$ python3 -q
>>> import numpy as np
>>> np.set_printoptions(suppress=True, linewidth=120)
>>> A = np.load("run0.npy")
>>> A
array([[ 0,  0,  0],
       [ 0,  2,  1],
       [ 3, 11,  7],
       [ 1,  5,  3],
       [ 0,  0,  0],
       [ 4, 14,  9],
       [ 3, 11,  7],
       [ 0,  0,  0],
       [ 0,  0,  0],
       [ 5, 17, 11],
       [ 3, 11,  7],
       [ 0,  2,  1]])
>>> Ac = A - A.mean(axis=0)
>>> V = np.linalg.svd(Ac)[2][:2]
>>> M2 = Ac - Ac @ V.T @ V
>>> np.round(np.linalg.norm(M2) / np.linalg.norm(Ac), 2)
np.float64(0.0)
>>> J = np.load("data.npy")
>>> J
array([[1, 3, 1],
       [1, 1, 3],
       [3, 1, 1]])
>>> O, V = np.linalg.qr(J[:, :2])[0], np.linalg.qr(J[:, 2:])[0]
>>> sigma = np.linalg.svd(O.T @ V, compute_uv=False)
>>> (sigma > 0.9).sum()
np.int64(0)
>>> sigma.round(2)
array([0.7])
>>> np.round(np.linalg.norm(O @ O.T - V @ V.T, 2), 2)
np.float64(1.0)
>>> u = np.array([0, 1, 3])
>>> M2 = J + np.outer(u, np.eye(3)[0])
>>> M2
array([[1., 3., 1.],
       [2., 1., 3.],
       [6., 1., 1.]])
>>> np.linalg.matrix_rank(np.linalg.inv(M2) - np.linalg.inv(J), tol=1e-8)
np.int64(1)
>>> M2.shape
(3, 3)
>>> M2.sum(axis=0)
array([9., 5., 5.])
>>> M2.sum(axis=1)
array([5., 6., 8.])
>>> np.unravel_index(np.abs(M2).argmax(), M2.shape)
(np.int64(2), np.int64(0))
>>> M2 = np.array([[3, 3, -9, 6], [8, 9, 5, 4], [-3, -8, 2, 3], [-3, -6, -9, 1]])
>>> K = M2 - M2.T
>>> K
array([[  0,  -5,  -6,   9],
       [  5,   0,  13,  10],
       [  6, -13,   0,  12],
       [ -9, -10, -12,   0]])
>>> rng = np.random.default_rng(83)
>>> labels = rng.permutation(4)
>>> labels
array([3, 0, 1, 2])
>>> M2 = K[labels][:, labels]
>>> round(float(np.linalg.det(M2)), 2), np.round(np.linalg.det(K[labels]), 2)
(13689.0, np.float64(-13689.0))
>>> np.allclose(M2, K)
False
>>> np.round(np.sort(np.abs(np.linalg.eigvals(M2))), 2)
array([ 5.09,  5.09, 23.  , 23.  ])
>>> np.trace(M2)
np.int64(0)
>>> m1 = np.load("block0.npy")
>>> m1.round(2)
array([[-0.73,  0.36, -0.38,  0.44],
       [ 0.35, -0.49, -0.7 ,  0.38],
       [ 0.49,  0.78, -0.37, -0.13],
       [ 0.31,  0.17,  0.48,  0.8 ]])
>>> M2 = m1 / np.sqrt((m1 ** 2).mean(axis=1, keepdims=True))
>>> np.round(m1 - m1.mean(axis=1, keepdims=True), 2)
array([[-0.65,  0.44, -0.3 ,  0.52],
       [ 0.46, -0.37, -0.59,  0.5 ],
       [ 0.3 ,  0.59, -0.56, -0.32],
       [-0.13, -0.27,  0.04,  0.36]])
>>> np.linalg.matrix_rank(M2) == np.linalg.matrix_rank(m1)
np.True_
>>> np.round(np.linalg.norm(M2, axis=1), 2)
array([2., 2., 2., 2.])
>>> M2[0].round(2)
array([-1.47,  0.71, -0.75,  0.87])
>>> feats = np.load("x.npy")
>>> feats
array([[  4.68,   3.6 ,   2.45],
       [ -4.64,  -3.75,  -2.68],
       [  6.65,   5.27,   3.74],
       [ -0.27,  -0.33,  -0.27],
       [  6.11,   4.68,   2.97],
       [  3.08,   2.51,   1.69],
       [ -8.35,  -6.27,  -4.5 ],
       [  0.07,  -0.06,   0.24],
       [-10.86,  -8.2 ,  -5.98],
       [ 14.05,  10.74,   7.88],
       [  2.9 ,   2.25,   1.6 ],
       [ 10.91,   8.42,   6.12],
       [ -9.7 ,  -7.68,  -5.3 ],
       [ -1.51,  -1.47,  -0.72],
       [ 11.59,   9.01,   6.45],
       [-29.48, -23.18, -16.45],
       [ -5.37,  -4.43,  -3.09],
       [ -0.71,  -0.56,  -0.57],
       [ -9.63,  -7.54,  -5.32],
       [  4.46,   3.19,   2.2 ],
       [  8.48,   6.77,   4.97],
       [  1.4 ,   1.18,   0.74],
       [ 12.07,   9.51,   6.96],
       [ 10.93,   8.5 ,   6.07],
       [  5.92,   4.48,   3.27],
       [ -6.82,  -5.29,  -3.64],
       [  8.  ,   6.42,   4.68]])
>>> np.linalg.norm(feats, axis=1).argmax()
np.int64(15)
>>> round(float(feats[15] @ feats[12]), 2)
551.16
>>> round(np.linalg.norm(feats) ** 2 / np.linalg.norm(feats, 2) ** 2, 2)
np.float64(1.0)
>>> round(float(np.linalg.norm(feats[15] - feats[12])), 2)
27.49
>>> round(float(np.linalg.norm(feats, "nuc")), 2)
68.81
